$ python3 -q
>>> import numpy as np
>>> import numpy.linalg as la
>>> np.set_printoptions(precision=1, suppress=True, linewidth=140, legacy="1.25")
>>> data = np.array([[4, 5, 1], [0, 3, 1], [0, 0, -2]])
>>> # triangular
>>> u, g = data[1], data[2]
>>> u @ u
10
>>> pr = (u @ g) / (u @ u) * u
>>> np.outer(u, g)
array([[ 0,  0,  0],
       [ 0,  0, -6],
       [ 0,  0, -2]])
>>> g - pr
array([ 0. ,  0.6, -1.8])
>>> round(float((g - pr) @ u), 1)
0.0
>>> round(la.norm(u + g) ** 2 + la.norm(u - g) ** 2, 1)
28.0
>>> Y = np.array([[1, 1], [2, 1]])
>>> C = np.kron(Y, data)
>>> print(C)
[[ 4  5  1  4  5  1]
 [ 0  3  1  0  3  1]
 [ 0  0 -2  0  0 -2]
 [ 8 10  2  4  5  1]
 [ 0  6  2  0  3  1]
 [ 0  0 -4  0  0 -2]]
>>> round(la.norm(C, 2), 1), np.round(la.norm(Y, 2) * la.norm(data, 2), 1)
(18.3, 18.3)
>>> vec = np.array([3, -1, 0])
>>> a = np.maximum(data @ vec, 0)
>>> print(data.T @ a)
[28 35  7]
>>> np.maximum(data @ vec, 0) - np.maximum(-data @ vec, 0)
array([ 7, -3,  0])
>>> np.tanh(data @ vec)
array([ 1., -1.,  0.])
>>> np.maximum(data @ (3 * vec), 0)
array([21,  0,  0])
>>> np.flatnonzero(a > 1e-9)
array([0])
>>> a
array([7, 0, 0])
>>> rng = np.random.default_rng(14296)
>>> z = rng.permutation(3)
>>> z
array([0, 2, 1])
>>> Y = data[z][:, z]
>>> round(la.det(Y), 1), round(la.det(data[z]), 1)
(-24.0, 24.0)
>>> np.allclose(Y, data)
False
>>> P = np.triu(np.array([[1, -3, 3], [2, 0, 2], [1, 1, -3]]), 1) + np.eye(3)
>>> Y = P @ data @ la.inv(P)
>>> np.poly(Y)
array([ 1., -5., -2., 24.])
>>> round(la.det(Y), 1)
-24.0
>>> la.matrix_rank(Y)
3
>>> A = np.loadtxt("mat.csv", delimiter=",")
>>> print(A)
[[-3. -2.  5.  0.]
 [-4.  3.  5.  1.]
 [ 0. -2.  1.  4.]
 [-1.  1.  3. -2.]]
>>> vec = np.array([4, 8, 2, 7])
>>> y = A @ vec
>>> c, lr = np.zeros(4), 1 / la.norm(A, 2) ** 2
>>> for i in range(30):
...     c -= lr * A.T @ (A @ c - y)
...     if i % 10 == 0: print(i, round(la.norm(A @ c - y), 1))
... 
0 28.8
10 8.4
20 5.0
>>> c
array([ 0.1,  7. , -0.4,  6.6])
>>> round(float(la.cond(A)), 1)
10.0
>>> Y = A / np.sqrt((A ** 2).mean(axis=1, keepdims=True))
>>> la.matrix_rank(A - A.mean(axis=1, keepdims=True))
3
>>> A - A.mean(axis=1, keepdims=True)
array([[-3. , -2. ,  5. ,  0. ],
       [-5.2,  1.8,  3.8, -0.2],
       [-0.8, -2.8,  0.2,  3.2],
       [-1.2,  0.8,  2.8, -2.2]])
>>> Y[3]
array([-0.5,  0.5,  1.5, -1. ])
>>> la.norm(Y, axis=1)
array([2., 2., 2., 2.])
>>> np.round(la.det(A.T), 1)
151.0
>>> print(np.poly(A))
[  1.   1. -22.  -5. 151.]
>>> np.kron(np.eye(2, dtype=int), A)
array([[-3., -2.,  5.,  0., -0., -0.,  0.,  0.],
       [-4.,  3.,  5.,  1., -0.,  0.,  0.,  0.],
       [ 0., -2.,  1.,  4.,  0., -0.,  0.,  0.],
       [-1.,  1.,  3., -2., -0.,  0.,  0., -0.],
       [-0., -0.,  0.,  0., -3., -2.,  5.,  0.],
       [-0.,  0.,  0.,  0., -4.,  3.,  5.,  1.],
       [ 0., -0.,  0.,  0.,  0., -2.,  1.,  4.],
       [-0.,  0.,  0., -0., -1.,  1.,  3., -2.]])
